>>> import numpy as np
>>> np.set_printoptions(precision=2, suppress=True, linewidth=160, sign=" ")
>>> rng = np.random.default_rng(998)
>>> E = rng.normal(size=(14, 3)) + 20 * np.array([1, 1, 0])
>>> E
array([[21.  , 19.48,  0.75],
       [19.86, 19.55,  0.09],
       [20.54, 19.44,  1.15],
       [20.39, 17.84,  1.33],
       [19.29, 19.52, -0.23],
       [21.  , 20.2 , -0.91],
       [21.69, 20.66, -1.07],
       [20.31, 21.01, -0.95],
       [20.87, 20.01, -0.76],
       [20.91, 20.13, -1.86],
       [20.84, 20.26,  0.11],
       [18.73, 21.34,  0.09],
       [22.25, 21.76,  0.41],
       [20.47, 18.63,  0.6 ]])
>>> C = E[[2, 6]].astype(float)
>>> for _ in range(4):
...     z = np.linalg.norm(E[:, None] - C, axis=-1).argmin(axis=1)
...     C = np.array([E[z == j].mean(axis=0) for j in range(2)])
... 
>>> z
array([ 0,  0,  0,  0,  0,  1,  1,  1,  1,  1,  1,  0,  1,  0])
>>> C
array([[20.04, 19.4 ,  0.54],
       [21.13, 20.57, -0.72]])
>>> np.bincount(z)
array([ 7,  7])
>>> d = np.linalg.norm(E[:, None] - E[None], axis=-1)
>>> d[6]
array([ 2.28,  2.44,  2.79,  3.92,  2.79,  0.85,  0.  ,  1.43,  1.09,  1.23,  1.51,  3.25,  1.93,  2.9 ])
>>> np.flatnonzero(d[6] < d.mean() / 2)
array([ 5,  6])
>>> np.linalg.norm(E - E.mean(axis=0), axis=1)
array([ 1.07,  0.86,  1.36,  2.58,  1.38,  0.95,  1.63,  1.36,  0.73,  1.8 ,  0.42,  2.3 ,  2.48,  1.52])
>>> np.linalg.matrix_rank(d ** 2)
np.int64(5)
>>> d.shape
(14, 14)
>>> d[6].round(6).argsort(kind="stable")[:4]
array([ 6,  5,  8,  9])
>>> x0 = np.array([2, 3, 3])
>>> h = np.maximum(E @ x0, 0)
>>> E.T @ h
array([29089.77, 28252.67,  -114.65])
>>> Xs = (E - E.mean(axis=0)) / E.std(axis=0)
>>> Xs.std(axis=0)
array([ 1.,  1.,  1.])
>>> np.argwhere(np.abs(Xs) > 2)
array([[  3,   1],
       [ 11,   0]])
>>> beta = np.linalg.lstsq(np.delete(Xs, 2, axis=1), Xs[:, 2])[0]
>>> np.abs(beta).argmax()
np.int64(1)
>>> round(float(1 - np.var(Xs[:, 2] - np.delete(Xs, 2, axis=1) @ beta)), 2)
0.23
>>> hat = E @ np.linalg.solve(E.T @ E, E.T)
>>> np.diag(hat)
array([ 0.16,  0.08,  0.21,  0.36,  0.1 ,  0.15,  0.2 ,  0.19,  0.13,  0.4 ,  0.08,  0.67,  0.12,  0.16])
>>> np.allclose(hat @ hat, hat)
True
>>> round(np.trace(hat), 2)
np.float64(3.0)
>>> hat @ E[:, 0]
array([ 21.  ,  19.86,  20.54,  20.39,  19.29,  21.  ,  21.69,  20.31,  20.87,  20.91,  20.84,  18.73,  22.25,  20.47])
>>> M = np.array([[0.0, 0.0, 2.0, -1.0],
...     [1.0, 1.0, 3.0, -1.0],
...     [2.0, 0.0, 3.0, 0.0],
...     [0.0, 0.0, 0.0, 0.0]])
>>> M
array([[ 0.,  0.,  2., -1.],
       [ 1.,  1.,  3., -1.],
       [ 2.,  0.,  3.,  0.],
       [ 0.,  0.,  0.,  0.]])
>>> # rank 3
>>> z = rng.permutation(4)
>>> z
array([ 3,  2,  1,  0])
>>> M2 = M[z][:, z]
>>> M2
array([[ 0.,  0.,  0.,  0.],
       [ 0.,  3.,  0.,  2.],
       [-1.,  3.,  1.,  1.],
       [-1.,  2.,  0.,  0.]])
>>> np.allclose(M2, M)
False
>>> np.sort(np.abs(np.linalg.eigvals(M2)))
array([ 0.,  1.,  1.,  4.])
>>> round(np.linalg.det(M2.T), 2)
np.float64(0.0)
>>> np.einsum("ij,ji->", M2, M2)
np.float64(18.0)
>>> round(float(np.linalg.det(2 * M2)), 2), round(np.linalg.det(M2), 2)
(0.0, np.float64(0.0))
>>> np.einsum("ii->", M2)
np.float64(4.0)
>>> round(np.linalg.det(M2[::-1]), 2)
np.float64(0.0)
>>> ang = np.radians(60)
>>> R = np.eye(4)
>>> R[1, 1] = R[2, 2] = np.cos(ang)
>>> R[1, 2], R[2, 1] = -np.sin(ang), np.sin(ang)
>>> R
array([[ 1.  ,  0.  ,  0.  ,  0.  ],
       [ 0.  ,  0.5 , -0.87,  0.  ],
       [ 0.  ,  0.87,  0.5 ,  0.  ],
       [ 0.  ,  0.  ,  0.  ,  1.  ]])
>>> M2 = M @ R.T
>>> np.allclose(np.linalg.norm(M, axis=1), np.linalg.norm(M2, axis=1))
True
>>> np.allclose(M @ M.T, M2 @ M2.T)
True
>>> M - M[0]
array([[ 0.,  0.,  0.,  0.],
       [ 1.,  1.,  1.,  0.],
       [ 2.,  0.,  1.,  1.],
       [ 0.,  0., -2.,  1.]])
>>> np.unravel_index(np.abs(M).argmax(), M.shape)
(np.int64(1), np.int64(2))
>>> np.linalg.matrix_rank(M)
np.int64(3)
>>> M.sum(axis=0)
array([ 3.,  1.,  8., -2.])
>>> np.abs(M).max()
np.float64(3.0)
>>> np.linalg.svd(M, compute_uv=False)
array([ 5.22,  1.49,  0.71,  0.  ])
>>> W0 = np.array([[1, -8, -6, -3, 2, -1],
...     [9, 14, 7, -5, -8, 6],
...     [-1, 4, -1, -6, -7, 2],
...     [6, -2, -9, -3, 5, -3],
...     [-7, -8, -9, -2, 3, 0],
...     [7, -7, 0, -7, 1, -3]])
>>> W0
array([[ 1, -8, -6, -3,  2, -1],
       [ 9, 14,  7, -5, -8,  6],
       [-1,  4, -1, -6, -7,  2],
       [ 6, -2, -9, -3,  5, -3],
       [-7, -8, -9, -2,  3,  0],
       [ 7, -7,  0, -7,  1, -3]])
>>> M2 = E / np.linalg.norm(E, axis=1, keepdims=True)
>>> C2 = M2 @ M2.T
>>> (C2 - 2 * np.eye(14)).round(6).argmax(axis=1)
array([ 13,  10,   0,  13,   1,   8,   5,   4,   5,   6,   1,   7,  10,   0])
>>> m1 = np.loadtxt("data.csv", delimiter=",")
>>> m1
array([[ 0.45,  0.24, -5.38,  2.97],
       [ 0.5 , -1.1 , -6.56, -4.12],
       [ 8.63,  1.47,  6.78, -5.69],
       [-1.94,  3.89, -0.43,  0.93],
       [-7.69,  0.98, -4.73,  2.63],
       [-0.16,  1.47, -8.72,  6.36],
       [ 0.53, -3.13,  0.57, -0.09],
       [-5.64, -2.89,  3.15, -3.03],
       [-1.06, -1.71, -5.49,  0.89],
       [ 0.38,  2.97,  0.62,  3.5 ]])
>>> Xs = m1 - m1.mean(axis=0)
>>> vecs = np.linalg.svd(Xs)[2][:3]
>>> M2 = Xs - Xs @ vecs.T @ vecs
>>> M2.std(axis=0)
array([ 0.3 ,  1.27,  0.37,  0.89])
>>> np.round(np.cov(Xs @ vecs.T, rowvar=False), 2) + 0
array([[ 36.33,   0.  ,   0.  ],
       [  0.  ,  14.13,   0.  ],
       [  0.  ,   0.  ,   9.07]])
>>> np.round(np.linalg.norm(M2) / np.linalg.norm(Xs), 2)
np.float64(0.22)
>>> x0 = np.array([-1, 2, -1, -3])
>>> y = m1 @ x0
>>> y
array([-3.5 , 16.22,  4.6 ,  7.36,  6.49, -7.26, -7.09,  5.8 ,  0.46, -5.56])
>>> np.linalg.lstsq(m1, y)[0]
array([-1.,  2., -1., -3.])
>>> np.linalg.solve(m1.T @ m1, m1.T @ y)
array([-1.,  2., -1., -3.])
>>> y = y + 0.3 * rng.normal(size=10)
>>> y
array([-3.5 , 15.99,  5.01,  7.54,  6.21, -6.89, -7.48,  5.64,  0.72, -5.81])
>>> beta, *_ = np.linalg.lstsq(m1, y)
>>> [round(float(np.linalg.norm(np.linalg.solve(m1.T @ m1 + lam * np.eye(4), m1.T @ y))), 2) for lam in (0, 1, 10, 100)]
[3.88, 3.76, 2.96, 1.05]
>>> beta.round()
array([-1.,  2., -1., -3.])
>>> arr = np.loadtxt("block17.csv", delimiter=",")
>>> arr
array([[ 0.09,  0.11,  0.16,  0.16, -0.11, -0.04],
       [ 0.11,  0.15,  0.21,  0.21, -0.15, -0.05],
       [ 0.16,  0.21,  0.3 ,  0.3 , -0.21, -0.07],
       [ 0.16,  0.21,  0.3 ,  0.3 , -0.21, -0.07],
       [-0.11, -0.15, -0.21, -0.21,  0.15,  0.05],
       [-0.04, -0.05, -0.07, -0.07,  0.05,  0.02]])
>>> # row 3 repeats row 2
>>> M2 = np.c_[m1[:, :3] @ np.array([[1, 3, 2], [5, 5, 0], [1, 2, 2]]), np.array([-4, 3, -1, 2, 8, 5, -7, 2, 8, -5])]
>>> M2
array([[ -3.73,  -8.21,  -9.86,  -4.  ],
       [-11.56, -17.12, -12.12,   3.  ],
       [ 22.76,  46.8 ,  30.82,  -1.  ],
       [ 17.08,  12.77,  -4.74,   2.  ],
       [ -7.52, -27.63, -24.84,   8.  ],
       [ -1.53, -10.57, -17.76,   5.  ],
       [-14.55, -12.92,   2.2 ,  -7.  ],
       [-16.94, -25.07,  -4.98,   2.  ],
       [-15.1 , -22.71, -13.1 ,   8.  ],
       [ 15.85,  17.23,   2.  ,  -5.  ]])
>>> np.round(np.linalg.lstsq(m1, M2[:, 0])[0], 2) + 0
array([ 1.,  5.,  1.,  0.])
>>> np.linalg.norm(np.linalg.qr(m1)[0].T @ M2, axis=0) ** 2 / ((M2 ** 2).sum(axis=0) + 1e-12)
array([ 1.  ,  1.  ,  1.  ,  0.52])
>>> np.linalg.matrix_rank(arr, rtol=0.1)
np.int64(1)
>>> [round(float(x), 2) for x in np.linalg.svd(arr, compute_uv=False)[:3]]
[1.0, 0.0, 0.0]
>>> feats = np.load("test14.npy")
>>> feats
array([[ 0,  0,  3,  1],
       [ 0,  0,  5,  1],
       [ 0,  0,  0,  4],
       [ 0,  0,  0,  0]])
>>> # triangular
>>> left, sigma, vt = np.linalg.svd(feats)
>>> vecs = vt[:(sigma > 1e-8).sum()]
>>> x0 = feats[3] + 5 * feats[0] + rng.integers(2) * np.eye(4)[3]
>>> x0
array([  0.,   0.,  15.,   6.])
>>> np.allclose(vecs.T @ vecs @ x0, x0)
True
>>> np.linalg.matrix_rank(np.vstack([feats, x0]))
np.int64(2)
>>> np.round(np.trace(np.linalg.pinv(feats) @ feats), 2)
np.float64(2.0)
>>> np.round(feats @ np.linalg.pinv(feats) @ feats, 2) + 0
array([[ 0.,  0.,  3.,  1.],
       [ 0.,  0.,  5.,  1.],
       [ 0.,  0.,  0.,  4.],
       [ 0.,  0.,  0.,  0.]])
>>> np.allclose(feats[:-1].T @ np.linalg.lstsq(feats[:-1].T, feats[-1])[0], feats[-1])
True
>>> A = np.loadtxt("m.csv", delimiter=",")
>>> A
array([[ 0.18,  0.12, -0.16,  0.64],
       [-0.67, -0.03,  0.45, -0.83],
       [ 1.  , -0.47, -0.96,  0.99],
       [-0.99,  0.12,  0.89, -0.99],
       [-0.73,  0.06,  0.48, -0.74],
       [-0.41, -0.06,  0.27, -0.68],
       [ 0.12, -0.09, -0.03, -0.24],
       [-0.87,  0.24,  0.59, -0.59],
       [ 0.32, -0.12, -0.14, -0.1 ],
       [ 0.92, -0.15, -0.69,  0.88],
       [ 0.98, -0.26, -0.83,  0.94],
       [ 1.  , -0.26, -0.97,  1.  ],
       [-0.91,  0.35,  0.62, -0.35],
       [-0.98, -0.24,  0.89, -1.  ],
       [ 0.88,  0.24, -0.73,  0.99],
       [ 0.96, -0.26, -0.76,  0.85],
       [-1.  ,  0.32,  0.96, -1.  ],
       [ 0.99, -0.06, -0.92,  1.  ],
       [ 0.85, -0.06, -0.62,  0.88],
       [ 1.  , -0.54, -0.99,  1.  ],
       [-0.98,  0.45,  0.82, -0.73],
       [ 0.96, -0.26, -0.76,  0.85],
       [ 0.99,  0.06, -0.92,  1.  ],
       [-1.  ,  0.62,  0.95, -0.92],
       [-1.  ,  0.24,  0.93, -0.99],
       [-0.35,  0.26,  0.09,  0.62],
       [ 0.19,  0.24, -0.22,  0.86],
       [ 1.  , -0.4 , -0.97,  1.  ]])
>>> x0 = np.array([-1, 2, 2, 2])
>>> y = A @ x0
>>> np.linalg.lstsq(A, y)[0]
array([-1.,  2.,  2.,  2.])
>>> np.round(np.linalg.pinv(A) @ A, 2) + 0
array([[ 1.,  0.,  0.,  0.],
       [ 0.,  1.,  0.,  0.],
       [ 0.,  0.,  1.,  0.],
       [ 0.,  0.,  0.,  1.]])
>>> y = y + 0.1 * rng.normal(size=28)
>>> y
array([ 0.94,  0.02, -1.86,  0.91,  0.21, -0.54, -0.75,  1.46, -1.11, -0.94, -1.44, -1.41,  2.13,  0.32, -0.02, -1.1 ,  1.51, -1.15, -0.72, -2.12,  2.  ,
       -1.17, -0.68,  2.38,  1.57,  2.34,  1.41, -1.79])
>>> beta, *_ = np.linalg.lstsq(A, y)
>>> round(float(np.linalg.norm(y - A @ beta)), 2)
0.59
>>> np.round(A.T @ (y - A @ beta), 2) + 0
array([ 0.,  0.,  0.,  0.])
>>> [round(float(np.linalg.norm(np.linalg.solve(A.T @ A + lam * np.eye(4), A.T @ y))), 2) for lam in (0, 1, 10, 100)]
[3.46, 2.32, 0.85, 0.27]
>>> beta.round()
array([-1.,  2.,  2.,  2.])
>>> M2 = np.c_[A[:, :3] @ np.array([[1, 0, 1], [2, 1, 1], [1, 2, 2]]), np.array([-3, 3, 2, 0, 2, 0, 1, -1, 0, 3, -1, 3, 1, 1, 1, 2, -1, 2, 0, 2, 3, -2, -3, 2, -2, 3, 1, 3])]
>>> M2
array([[ 0.26, -0.2 , -0.02, -3.  ],
       [-0.28,  0.87,  0.2 ,  3.  ],
       [-0.9 , -2.39, -1.39,  2.  ],
       [ 0.14,  1.9 ,  0.91,  0.  ],
       [-0.13,  1.02,  0.29,  2.  ],
       [-0.26,  0.48,  0.07,  0.  ],
       [-0.09, -0.15, -0.03,  1.  ],
       [ 0.2 ,  1.42,  0.55, -1.  ],
       [-0.06, -0.4 , -0.08,  0.  ],
       [-0.07, -1.53, -0.61,  3.  ],
       [-0.37, -1.92, -0.94, -1.  ],
       [-0.49, -2.2 , -1.2 ,  3.  ],
       [ 0.41,  1.59,  0.68,  1.  ],
       [-0.57,  1.54,  0.56,  1.  ],
       [ 0.63, -1.22, -0.34,  1.  ],
       [-0.32, -1.78, -0.82,  2.  ],
       [ 0.6 ,  2.24,  1.24, -1.  ],
       [-0.05, -1.9 , -0.91,  2.  ],
       [ 0.11, -1.3 , -0.45,  0.  ],
       [-1.07, -2.52, -1.52,  2.  ],
       [ 0.74,  2.09,  1.11,  3.  ],
       [-0.32, -1.78, -0.82, -2.  ],
       [ 0.19, -1.78, -0.79, -3.  ],
       [ 1.19,  2.52,  1.52,  2.  ],
       [ 0.41,  2.1 ,  1.1 , -2.  ],
       [ 0.26,  0.44,  0.09,  3.  ],
       [ 0.45, -0.2 , -0.01,  1.  ],
       [-0.77, -2.34, -1.34,  3.  ]])
>>> np.linalg.matrix_rank(np.c_[A, M2])
np.int64(5)
>>> np.round(np.linalg.norm(M2 - A @ np.linalg.lstsq(A, M2)[0], axis=0), 2) + 0
array([ 0.  ,  0.  ,  0.  ,  9.76])
>>> np.linalg.norm(np.linalg.qr(A)[0].T @ M2, axis=0) ** 2 / ((M2 ** 2).sum(axis=0) + 1e-12)
array([ 1.  ,  1.  ,  1.  ,  0.15])
